In [1]: import numpy as np

In [2]: from numpy import linalg as LA

In [3]: np.set_printoptions(precision=4, suppress=True, linewidth=160, floatmode="fixed")

In [4]: arr = np.loadtxt("test10.csv", delimiter=",")

In [5]: arr
Out[5]: 
array([[  4.4842,  13.3637,  13.0419,   1.9268, -10.0849,   1.3235,   0.1037,  -0.7241,   1.1875,   7.0395,   0.2180,  13.5931],
       [  5.8339,  17.3370,  17.0179,   2.2799, -13.0586,   1.4814,  -0.1559,  -0.7175,   1.8356,   9.2397,   0.7653,  17.7447],
       [ -0.4289,   2.4146,   0.5523,   3.6386,  -2.0343,   3.9017,   4.5881,  -4.1521,  -4.4448,  -5.3823, -10.5265,  -0.8200],
       [ -0.6769,   1.7806,  -0.2925,   4.0588,  -1.7086,   4.5283,   5.3711,  -5.0168,  -5.3723,  -6.9115, -12.4248,  -2.0539],
       [  0.0753,  -0.0634,   0.0210,   0.0986,  -0.0400,  -0.0187,   0.0751,  -0.0004,   0.0350,   0.0572,  -0.0230,  -0.0432],
       [ -0.9277,   3.4872,   0.2163,   6.4387,  -3.1389,   7.1585,   8.2789,  -7.7133,  -8.4512, -10.5621, -19.4210,  -2.7731],
       [  1.9196,  10.6193,   7.9292,   6.1375,  -8.4030,   6.1895,   6.3889,  -6.2986,  -5.7852,  -3.8903, -14.6868,   6.0664],
       [  1.8389,  -3.0088,   1.5384,  -8.6202,   2.9863,  -9.6289, -11.4830,  10.5436,  11.7123,  15.3476,  26.7363,   5.3604],
       [  1.2837,   5.5796,   4.3563,   2.7823,  -4.3360,   2.8284,   2.8239,  -2.7955,  -2.4536,  -1.1859,  -6.3541,   3.5621],
       [  1.8776,   7.6206,   6.3792,   2.9372,  -5.9294,   2.8728,   2.6200,  -2.8313,  -2.0991,  -0.0231,  -6.1679,   5.6652],
       [ -6.2932, -18.0356, -17.9784,  -1.7154,  13.4513,  -0.9256,   0.8741,   0.0499,  -2.5986, -10.8318,  -2.7282, -18.9489],
       [ -1.6247,  -9.8780,  -7.0573,  -6.6493,   7.9960,  -6.8334,  -7.2468,   6.9402,   6.5949,   5.4537,  16.5391,  -4.7733],
       [  2.1467,   5.1878,   5.8205,  -0.5825,  -3.7246,  -0.9783,  -1.7651,   1.4572,   2.4017,   5.4568,   4.3716,   6.5613],
       [  1.1627,   5.5736,   4.3511,   2.7635,  -4.3962,   2.7385,   2.7796,  -2.9022,  -2.3578,  -1.2060,  -6.3646,   3.5687],
       [ -2.1563,  -6.0192,  -5.9991,  -0.5528,   4.5469,  -0.2786,   0.2915,   0.0119,  -0.8091,  -3.5829,  -0.9363,  -6.2919],
       [ -1.1031,  -2.6351,  -2.9534,   0.2797,   1.8761,   0.4771,   0.9548,  -0.6779,  -1.2263,  -2.7107,  -2.1893,  -3.2031],
       [ -4.4437, -14.1773, -13.2465,  -3.1166,  10.6873,  -2.5237,  -1.7053,   2.1404,   0.2897,  -5.1071,   3.2259, -13.1567],
       [  2.3072,  12.0605,   9.0073,   6.7408,  -9.5162,   6.9135,   7.0783,  -7.0457,  -6.4400,  -4.2269, -16.3277,   6.8438],
       [  1.5644,  -4.3858,   0.4582,  -9.3759,   4.1319, -10.3395, -12.1490,  11.2042,  12.3397,  15.5650,  28.2955,   4.4610],
       [  2.1478,   5.2318,   5.8262,  -0.5991,  -3.8274,  -1.0459,  -1.8298,   1.3424,   2.3647,   5.3407,   4.4178,   6.6428],
       [  1.4148,   3.1737,   3.7820,  -0.7891,  -2.3841,  -1.1043,  -1.6977,   1.4338,   2.1124,   4.2565,   4.1594,   4.4378],
       [  0.5880,  -4.0317,  -1.0057,  -5.9830,   3.5179,  -6.4521,  -7.4687,   6.9895,   7.4991,   8.8910,  17.4749,   1.5859]])

In [6]: LA.matrix_rank(arr, rtol=0.1)
Out[6]: np.int64(2)

In [7]: LA.cond(arr) > 100
Out[7]: np.True_

In [8]: round(LA.norm(arr, 2) / LA.norm(arr), 4)
Out[8]: np.float64(0.7707)

In [9]: [round(float(x), 4) for x in LA.svd(arr, compute_uv=False)[:3]]
Out[9]: [87.6766, 72.475, 0.3536]

In [10]: other = arr / LA.norm(arr, axis=1, keepdims=True)

In [11]: gram = other @ other.T

In [12]: np.argwhere(np.triu(np.abs(gram) > 0.95, 1))
Out[12]: 
array([[ 0,  1],
       [ 0, 10],
       [ 0, 14],
       [ 0, 16],
       [ 1, 10],
       [ 1, 14],
       [ 1, 16],
       [ 2,  3],
       [ 2,  5],
       [ 2,  7],
       [ 2, 18],
       [ 2, 21],
       [ 3,  5],
       [ 3,  7],
       [ 3, 18],
       [ 3, 21],
       [ 5,  7],
       [ 5, 18],
       [ 5, 21],
       [ 6,  8],
       [ 6, 11],
       [ 6, 13],
       [ 6, 17],
       [ 7, 18],
       [ 7, 21],
       [ 8,  9],
       [ 8, 11],
       [ 8, 13],
       [ 8, 17],
       [ 9, 13],
       [10, 14],
       [10, 16],
       [11, 13],
       [11, 17],
       [12, 15],
       [12, 19],
       [12, 20],
       [13, 17],
       [14, 16],
       [15, 19],
       [15, 20],
       [18, 21],
       [19, 20]])

In [13]: (gram - 2 * np.eye(22)).round(6).argmax(axis=1)
Out[13]: array([ 1,  0,  5,  5,  2,  3, 17, 18, 13, 13, 14, 21, 19,  8, 10, 10, 14,  6,  7, 12, 12, 18])

In [14]: np.round(np.degrees(np.arccos(np.clip(gram[21, 20], -1, 1))), 4)
Out[14]: np.float64(55.5082)

In [15]: LA.norm(other, axis=1)
Out[15]: 
array([1.0000, 1.0000, 1.0000, 1.0000, 1.0000, 1.0000, 1.0000, 1.0000, 1.0000, 1.0000, 1.0000, 1.0000, 1.0000, 1.0000, 1.0000, 1.0000, 1.0000, 1.0000, 1.0000,
       1.0000, 1.0000, 1.0000])
